$ python -q
>>> import numpy as np
>>> import numpy.linalg as la
>>> np.set_printoptions(precision=2, suppress=True, linewidth=200)
>>> rnd = lambda a: np.round(a, 2) + 0
>>> J = np.loadtxt("run4.csv", delimiter=",")
>>> rnd(J)
array([[-0.21,  0.13, -0.14, -0.17, -0.23, -0.23,  0.14,  0.11, -0.08,  0.29, -0.01,  0.04,  0.15,  0.03,  0.8 ],
       [-0.21, -0.1 ,  0.14,  0.12, -0.17,  0.45, -0.04,  0.17, -0.13,  0.27,  0.4 , -0.55, -0.1 ,  0.28,  0.  ],
       [ 0.03, -0.06, -0.12,  0.42,  0.2 ,  0.11,  0.45, -0.1 ,  0.16, -0.29,  0.53,  0.24,  0.21,  0.11,  0.18],
       [ 0.27, -0.34,  0.06, -0.3 , -0.08,  0.21, -0.5 , -0.06, -0.16, -0.45,  0.21,  0.03,  0.17, -0.07,  0.33],
       [ 0.4 ,  0.17, -0.06,  0.62,  0.  , -0.18, -0.26, -0.12, -0.4 ,  0.2 ,  0.  , -0.18,  0.14, -0.23,  0.09],
       [-0.34,  0.07, -0.42, -0.18,  0.05, -0.14,  0.1 ,  0.21, -0.3 , -0.25,  0.15, -0.3 ,  0.36, -0.36, -0.27],
       [-0.03,  0.37,  0.58, -0.21,  0.33, -0.05, -0.06,  0.2 , -0.12,  0.16,  0.4 ,  0.21,  0.02, -0.3 , -0.01],
       [ 0.09, -0.11,  0.15, -0.1 , -0.42, -0.59, -0.02, -0.07, -0.07,  0.05,  0.34,  0.09,  0.2 ,  0.4 , -0.3 ],
       [ 0.24, -0.07,  0.26,  0.09,  0.09, -0.05,  0.28,  0.64, -0.28, -0.29, -0.33, -0.08,  0.08,  0.28,  0.06],
       [ 0.12,  0.12, -0.26, -0.03, -0.02, -0.25,  0.01,  0.14, -0.13, -0.23,  0.28, -0.05, -0.81, -0.02,  0.08],
       [ 0.31, -0.13, -0.44, -0.14,  0.42, -0.05, -0.24,  0.37,  0.24,  0.39,  0.15,  0.05,  0.13,  0.21, -0.05],
       [-0.37,  0.43, -0.01,  0.29, -0.02, -0.08, -0.52,  0.21,  0.28, -0.32, -0.04,  0.04,  0.08,  0.27,  0.05],
       [ 0.4 ,  0.42,  0.07, -0.25,  0.05, -0.07,  0.17, -0.21,  0.37, -0.16,  0.01, -0.57,  0.13,  0.06,  0.09],
       [ 0.  ,  0.39, -0.19, -0.22,  0.22,  0.23,  0.02, -0.33, -0.53,  0.  , -0.05,  0.18,  0.03,  0.5 , -0.05],
       [-0.31, -0.36,  0.18,  0.05,  0.59, -0.4 , -0.08, -0.28, -0.08, -0.05, -0.06, -0.3 , -0.08,  0.16,  0.16]])
>>> rnd(la.norm(J, axis=0))
array([1., 1., 1., 1., 1., 1., 1., 1., 1., 1., 1., 1., 1., 1., 1.])
>>> rnd(la.svd(J, compute_uv=False))
array([1., 1., 1., 1., 1., 1., 1., 1., 1., 1., 1., 1., 1., 1., 1.])
